In [1]: import numpy as np

In [2]: np.set_printoptions(precision=1, suppress=True, linewidth=100)

In [3]: rnd = lambda a: np.round(a, 1) + 0

In [4]: F = np.loadtxt("case10.csv", delimiter=",")

In [5]: F
Out[5]: 
array([[-3.4, -3.6,  0.2],
       [-4.3,  1.2,  2.2],
       [ 2.8, -3.6,  1.9],
       [-2.9, -0.5, -4. ],
       [ 1.8,  4.6, -0.7],
       [ 3. , -4. ,  0. ],
       [ 2.1,  0. ,  4.5],
       [-4.6,  1.4, -1.2],
       [ 2.7, -2.3,  3.6],
       [ 0.6,  4.8,  1.4],
       [-2.4, -3.5, -2.6],
       [ 1.7,  1.5,  4.5],
       [ 2.4, -2.9, -3.3],
       [-4.9,  0.6, -0.4],
       [-2.2, -4.4, -1. ],
       [-4.8,  0. ,  1.5],
       [ 3.1,  3.8, -1. ],
       [ 1.2,  2.2,  4.3],
       [-2.1, -2.6, -3.7],
       [ 0.2, -0.4,  5. ],
       [ 1. ,  0.2, -4.9],
       [ 2.6, -3.9, -1.6],
       [-2.9, -1.5, -3.7],
       [-2.6, -1.7,  3.9],
       [-2. ,  3.6,  2.8],
       [ 4.4, -0.4,  2.3],
       [ 0.7, -2.5, -4.3],
       [ 1.1, -3.7, -3.1]])

In [6]: W2 = F[[16, 1]].astype(float)

In [7]: for _ in range(7):
   ...:     lab = np.linalg.norm(F[:, None] - W2, axis=-1).argmin(axis=1)
   ...:     W2 = np.array([F[lab == j].mean(axis=0) for j in range(2)])
   ...: 

In [8]: lab
Out[8]: array([1, 1, 0, 1, 0, 0, 0, 1, 0, 0, 1, 0, 0, 1, 1, 1, 0, 0, 1, 0, 0, 0, 1, 1, 1, 0, 0, 0])

In [9]: rnd(W2)
Out[9]: 
array([[ 2. , -0.4,  0.5],
       [-3.3, -0.9, -0.5]])

In [10]: rnd(W2[1] - W2[0])
Out[10]: array([-5.2, -0.5, -1. ])

In [11]: np.bincount(lab)
Out[11]: array([16, 12])

In [12]: np.abs(W2[1] - W2[0]).argmax()
Out[12]: np.int64(0)

In [13]: P = F @ np.linalg.solve(F.T @ F, F.T)

In [14]: print(rnd(P @ F[:, 0]))
[-3.4 -4.3  2.8 -2.9  1.8  3.   2.1 -4.6  2.7  0.6 -2.4  1.7  2.4 -4.9 -2.2 -4.8  3.1  1.2 -2.1
  0.2  1.   2.6 -2.9 -2.6 -2.   4.4  0.7  1.1]

In [15]: print(rnd(np.diag(P)))
[0.1 0.1 0.1 0.1 0.1 0.1 0.1 0.1 0.1 0.1 0.1 0.1 0.1 0.1 0.1 0.1 0.1 0.1 0.1 0.1 0.1 0.1 0.1 0.1
 0.1 0.1 0.1 0.1]

In [16]: x = np.array([3, 1, 3])

In [17]: h1 = np.maximum(F @ x, 0)

In [18]: F * (h1 > 1e-9)[:, None]
Out[18]: 
array([[-0. , -0. ,  0. ],
       [-0. ,  0. ,  0. ],
       [ 2.8, -3.6,  1.9],
       [-0. , -0. , -0. ],
       [ 1.8,  4.6, -0.7],
       [ 3. , -4. ,  0. ],
       [ 2.1,  0. ,  4.5],
       [-0. ,  0. , -0. ],
       [ 2.7, -2.3,  3.6],
       [ 0.6,  4.8,  1.4],
       [-0. , -0. , -0. ],
       [ 1.7,  1.5,  4.5],
       [ 0. , -0. , -0. ],
       [-0. ,  0. , -0. ],
       [-0. , -0. , -0. ],
       [-0. ,  0. ,  0. ],
       [ 3.1,  3.8, -1. ],
       [ 1.2,  2.2,  4.3],
       [-0. , -0. , -0. ],
       [ 0.2, -0.4,  5. ],
       [ 0. ,  0. , -0. ],
       [ 0. , -0. , -0. ],
       [-0. , -0. , -0. ],
       [-2.6, -1.7,  3.9],
       [-2. ,  3.6,  2.8],
       [ 4.4, -0.4,  2.3],
       [ 0. , -0. , -0. ],
       [ 0. , -0. , -0. ]])

In [19]: rnd(np.tanh(F @ x))
Out[19]: 
array([-1. , -1. ,  1. , -1. ,  1. ,  1. ,  1. , -1. ,  1. ,  1. , -1. ,  1. , -1. , -1. , -1. ,
       -1. ,  1. ,  1. , -1. ,  1. , -1. , -0.7, -1. ,  1. ,  1. ,  1. , -1. , -1. ])

In [20]: rnd(h1)
Out[20]: 
array([ 0. ,  0. , 10.5,  0. ,  7.9,  5. , 19.8,  0. , 16.6, 10.8,  0. , 20.1,  0. ,  0. ,  0. ,
        0. , 10.1, 18.7,  0. , 15.2,  0. ,  0. ,  0. ,  2.2,  6. , 19.7,  0. ,  0. ])

In [21]: rnd(np.maximum(F @ x, 0) - np.maximum(-F @ x, 0))
Out[21]: 
array([-13.2,  -5.1,  10.5, -21.2,   7.9,   5. ,  19.8, -16. ,  16.6,  10.8, -18.5,  20.1,  -5.6,
       -15.3, -14. ,  -9.9,  10.1,  18.7, -20. ,  15.2, -11.5,  -0.9, -21.3,   2.2,   6. ,  19.7,
       -13.3,  -9.7])

In [22]: np.flatnonzero(h1 > 1e-9)
Out[22]: array([ 2,  4,  5,  6,  8,  9, 11, 16, 17, 19, 23, 24, 25])

In [23]: rnd(F.T @ h1)
Out[23]: array([311.4, 105.8, 485.8])
